% ipython --no-banner

In [1]: import numpy as np

In [2]: import numpy.linalg as la

In [3]: np.set_printoptions(precision=2, suppress=True, linewidth=140)

In [4]: def tidy(a):
   ...:     return np.round(a, 2) + 0
   ...: 

In [5]: A = np.load("w.npy")

In [6]: A
Out[6]: 
array([[-2,  0,  0,  0,  0,  0,  0],
       [-2, -8,  0,  0,  0,  0,  0],
       [ 3, -8, -2,  0,  0,  0,  0],
       [-7,  1, -2, -9,  0,  0,  0],
       [-8, -9,  2, -9,  9,  0,  0],
       [-6,  0, -1,  4,  0, -9,  0],
       [ 9, -1,  7,  0,  3,  7, -2]])

In [7]: # triangular: eigenvalues sit on the diagonal

In [8]: x0 = np.array([5, 3, 3, 3, 2, 4, 3])

In [9]: rhs = A @ x0

In [10]: rhs
Out[10]: array([-10, -34, -15, -65, -70, -57,  91])

In [11]: tidy(la.solve(A, -1 * rhs))
Out[11]: array([-5., -3., -3., -3., -2., -4., -3.])

In [12]: tidy(la.solve(A.T, A[3]))
Out[12]: array([0., 0., 0., 1., 0., 0., 0.])

In [13]: tidy(la.solve(A, rhs))
Out[13]: array([5., 3., 3., 3., 2., 4., 3.])

In [14]: rng = np.random.default_rng(374952)

In [15]: lab = rng.permutation(7)

In [16]: lab
Out[16]: array([3, 0, 2, 5, 4, 6, 1])

In [17]: M2 = A[lab][:, lab]

In [18]: tidy(np.sort(np.abs(la.eigvals(M2))))
Out[18]: array([2., 2., 2., 8., 9., 9., 9.])

In [19]: print(np.diag(M2))
[-9 -2 -2 -9  9 -2 -8]

In [20]: la.matrix_rank(A - A[0, 0] * np.eye(7))
Out[20]: np.int64(6)

In [21]: A @ A
Out[21]: 
array([[  4,   0,   0,   0,   0,   0,   0],
       [ 20,  64,   0,   0,   0,   0,   0],
       [  4,  80,   4,   0,   0,   0,   0],
       [ 69,  -1,  22,  81,   0,   0,   0],
       [ 31, -34,  32,   0,  81,   0,   0],
       [ 35,  12,   3, -72,   0,  81,   0],
       [-79, -73, -29,   1,  21, -77,   4]])

In [22]: np.prod(np.diag(A)), tidy(la.det(A))
Out[22]: (np.int64(46656), np.float64(46656.0))

In [23]: lab = rng.permutation(7)

In [24]: M2 = A[:, lab] * rng.choice([-1, 1], 7)

In [25]: M2
Out[25]: 
array([[ 0,  0,  0,  0,  0,  0, -2],
       [ 0,  0,  0, -8,  0,  0, -2],
       [ 0,  0,  0, -8, -2,  0,  3],
       [ 0,  0,  0,  1, -2, -9, -7],
       [ 0,  9,  0, -9,  2, -9, -8],
       [ 0,  0, -9,  0, -1,  4, -6],
       [ 2,  3,  7, -1,  7,  0,  9]])

In [26]: Uu, _, Vt = la.svd(A.T @ M2)

In [27]: tidy(la.lstsq(A, M2)[0])
Out[27]: 
array([[ 0.,  0.,  0.,  0.,  0.,  0.,  1.],
       [ 0.,  0.,  0.,  1.,  0.,  0.,  0.],
       [ 0.,  0.,  0.,  0.,  1.,  0.,  0.],
       [ 0.,  0.,  0.,  0.,  0.,  1.,  0.],
       [ 0.,  1.,  0.,  0.,  0.,  0.,  0.],
       [ 0.,  0.,  1.,  0.,  0.,  0.,  0.],
       [-1.,  0.,  0.,  0.,  0.,  0.,  0.]])

In [28]: tidy(Uu @ Vt)
Out[28]: 
array([[ 0.,  0.,  0.,  0.,  0.,  0.,  1.],
       [ 0.,  0.,  0.,  1.,  0.,  0.,  0.],
       [ 0.,  0.,  0.,  0.,  1.,  0.,  0.],
       [ 0.,  0.,  0.,  0.,  0.,  1.,  0.],
       [ 0.,  1.,  0.,  0.,  0.,  0.,  0.],
       [ 0.,  0.,  1.,  0.,  0.,  0.,  0.],
       [-1.,  0.,  0.,  0.,  0.,  0.,  0.]])

In [29]: mat = np.load("arr.npy")

In [30]: mat
Out[30]: 
array([[ 4, -4, -4,  0,  2],
       [-4,  8,  4,  6,  0],
       [-4,  4,  4,  0, -2],
       [ 0,  6,  0,  9,  3],
       [ 2,  0, -2,  3,  2]])

In [31]: # rank 2

In [32]: vals, evecs = la.eigh(mat)

In [33]: (vals > 1e-8).sum(), (vals < -1e-8).sum()
Out[33]: (np.int64(2), np.int64(0))

In [34]: tidy(la.eigvalsh(mat @ mat))
Out[34]: array([  0.  ,   0.  ,   0.  , 109.38, 273.62])

In [35]: np.abs(evecs[:, -1]).round(6).argmax()
Out[35]: np.int64(1)

In [36]: vals.sum(), np.trace(mat)
Out[36]: (np.float64(27.0), np.int64(27))

In [37]: tidy(np.abs(evecs[:, -1]))
Out[37]: array([0.32, 0.69, 0.32, 0.56, 0.03])

In [38]: tidy(evecs.T @ mat @ evecs)
Out[38]: 
array([[ 0.  ,  0.  ,  0.  ,  0.  ,  0.  ],
       [ 0.  ,  0.  ,  0.  ,  0.  ,  0.  ],
       [ 0.  ,  0.  ,  0.  ,  0.  ,  0.  ],
       [ 0.  ,  0.  ,  0.  , 10.46,  0.  ],
       [ 0.  ,  0.  ,  0.  ,  0.  , 16.54]])

In [39]: tidy(evecs @ np.diag(vals) @ evecs.T)
Out[39]: 
array([[ 4., -4., -4.,  0.,  2.],
       [-4.,  8.,  4.,  6.,  0.],
       [-4.,  4.,  4.,  0., -2.],
       [ 0.,  6.,  0.,  9.,  3.],
       [ 2.,  0., -2.,  3.,  2.]])

In [40]: tidy(la.eigvalsh(mat + 5 * np.eye(5)))
Out[40]: array([ 5.  ,  5.  ,  5.  , 15.46, 21.54])

In [41]: tidy(evecs.T @ evecs)
Out[41]: 
array([[1., 0., 0., 0., 0.],
       [0., 1., 0., 0., 0.],
       [0., 0., 1., 0., 0.],
       [0., 0., 0., 1., 0.],
       [0., 0., 0., 0., 1.]])

In [42]: Uu, sv, Vt = la.svd(mat)

In [43]: evecs = Vt[:(sv > 1e-8).sum()]

In [44]: x0 = mat[1] + 3 * mat[3] + rng.integers(2) * np.eye(5)[2]

In [45]: print(x0)
[-4. 26.  4. 33.  9.]

In [46]: tidy(la.norm(x0 - evecs.T @ evecs @ x0))
Out[46]: np.float64(0.0)

In [47]: np.allclose(evecs.T @ evecs @ x0, x0)
Out[47]: True

In [48]: tidy(evecs.T @ evecs)
Out[48]: 
array([[ 0.32, -0.25, -0.32,  0.1 ,  0.2 ],
       [-0.25,  0.49,  0.25,  0.35, -0.01],
       [-0.32,  0.25,  0.32, -0.1 , -0.2 ],
       [ 0.1 ,  0.35, -0.1 ,  0.68,  0.28],
       [ 0.2 , -0.01, -0.2 ,  0.28,  0.19]])

In [49]: la.matrix_rank(np.vstack([mat, x0]))
Out[49]: np.int64(2)

In [50]: F = np.loadtxt("layer3.csv", delimiter=",")

In [51]: F
Out[51]: 
array([[ -1.,  -3.,   9.,   3.,   6.,   9.,   1.,  17.,  -1.],
       [ 21.,   6.,  15.,  24.,   5.,  27.,  15.,  19.,   6.],
       [ -1.,   3.,  -8.,  -3.,  -2.,  -9.,   3., -21.,   4.],
       [  4.,   0.,  -2.,   0.,  -8.,   0.,  -8.,   8.,  -6.],
       [ -6.,  -3.,   3.,  -3.,   5.,   0.,   0.,   4.,   0.],
       [ -1.,   0.,   9.,   6.,  13.,   9.,  13.,   1.,   8.],
       [ -3.,   0.,  -7.,  -6.,  -5.,  -9.,  -5.,  -9.,  -2.],
       [  1.,   3.,  -9.,  -3.,  -6.,  -9.,  -1., -17.,   1.],
       [-25.,  -9., -13., -27.,  -4., -27., -19., -11.,  -9.],
       [-31.,  -9., -27., -39., -14., -45., -29., -29., -13.]])

In [52]: W = np.array([[-1, -2, 0, 1, -3],
    ...:     [2, 0, -3, -2, 2],
    ...:     [3, -2, -1, 3, -2],
    ...:     [-2, 1, 2, 0, 1],
    ...:     [1, -1, 0, 2, 0],
    ...:     [0, -1, -1, 0, 2],
    ...:     [-2, -1, -1, 2, -3],
    ...:     [2, 0, -1, 1, 3],
    ...:     [2, 0, -2, 3, -3]])

In [53]: b = np.array([-2, -1, 0, -2, -1])

In [54]: act = np.maximum(F @ W + b, 0)

In [55]: (act > 0).mean(axis=0)
Out[55]: array([0.5, 0.6, 0.6, 0.4, 0.5])

In [56]: la.matrix_rank(act)
Out[56]: np.int64(5)

In [57]: W2 = np.array([[-2, 3], [3, 3], [-1, -1], [1, 3], [-2, -1]])

In [58]: act @ W2
Out[58]: 
array([[-142.,  274.],
       [ 107.,  420.],
       [  54.,   54.],
       [ -95.,  -38.],
       [ -59.,  127.],
       [  63.,  360.],
       [  74.,   74.],
       [  65.,   65.],
       [ 101.,  223.],
       [ 311.,  349.]])
